In [1]: import numpy as np

In [2]: np.set_printoptions(suppress=True, linewidth=100)

In [3]: W0 = np.loadtxt("run17.csv", delimiter=",")

In [4]: print(W0)
[[-1.6   0.   -0.5  -1.5   1.   -0.6  -0.1   0.6  -2.4 ]
 [-1.59  0.02 -0.47 -1.49  0.99 -0.62 -0.08  0.6  -2.42]
 [-0.7  -2.1   0.1  -0.2   1.    1.4   0.9   0.5   0.4 ]
 [-1.   -1.6  -0.7   0.    0.    1.2   0.6  -0.7   0.1 ]
 [-1.1  -0.2  -1.1  -0.4   0.1  -0.5  -0.2  -0.9   1.6 ]
 [-2.2  -0.7  -0.6  -1.9   0.6   3.3  -1.    0.4   0.2 ]
 [-2.   -1.   -1.3  -1.3   1.2  -1.   -0.8  -0.1   0.4 ]
 [ 0.5   1.3   1.   -0.7  -1.7  -1.2  -0.1   2.1   1.4 ]]

In [5]: U, sig, VT = np.linalg.svd(W0)

In [6]: print(sig.round(2))
[6.55 4.68 3.54 3.31 2.17 1.1  0.47 0.01]

In [7]: B = U[:, :7] @ np.diag(sig[:7]) @ VT[:7]

In [8]: print(np.linalg.matrix_rank(B))
7

In [9]: print(round(np.linalg.norm(W0 - B) / np.linalg.norm(W0), 2))
0.0

In [10]: print(B.round(2) + 0)
[[-1.6   0.   -0.49 -1.5   1.   -0.6  -0.1   0.6  -2.4 ]
 [-1.59  0.02 -0.48 -1.49  0.99 -0.62 -0.08  0.6  -2.42]
 [-0.7  -2.1   0.1  -0.2   1.    1.4   0.9   0.5   0.4 ]
 [-1.   -1.6  -0.7   0.    0.    1.2   0.6  -0.7   0.1 ]
 [-1.1  -0.2  -1.1  -0.4   0.1  -0.5  -0.2  -0.9   1.6 ]
 [-2.2  -0.7  -0.6  -1.9   0.6   3.3  -1.    0.4   0.2 ]
 [-2.   -1.   -1.3  -1.3   1.2  -1.   -0.8  -0.1   0.4 ]
 [ 0.5   1.3   1.   -0.7  -1.7  -1.2  -0.1   2.1   1.4 ]]

In [11]: print(round(np.abs(W0 - B).max(), 2))
0.01
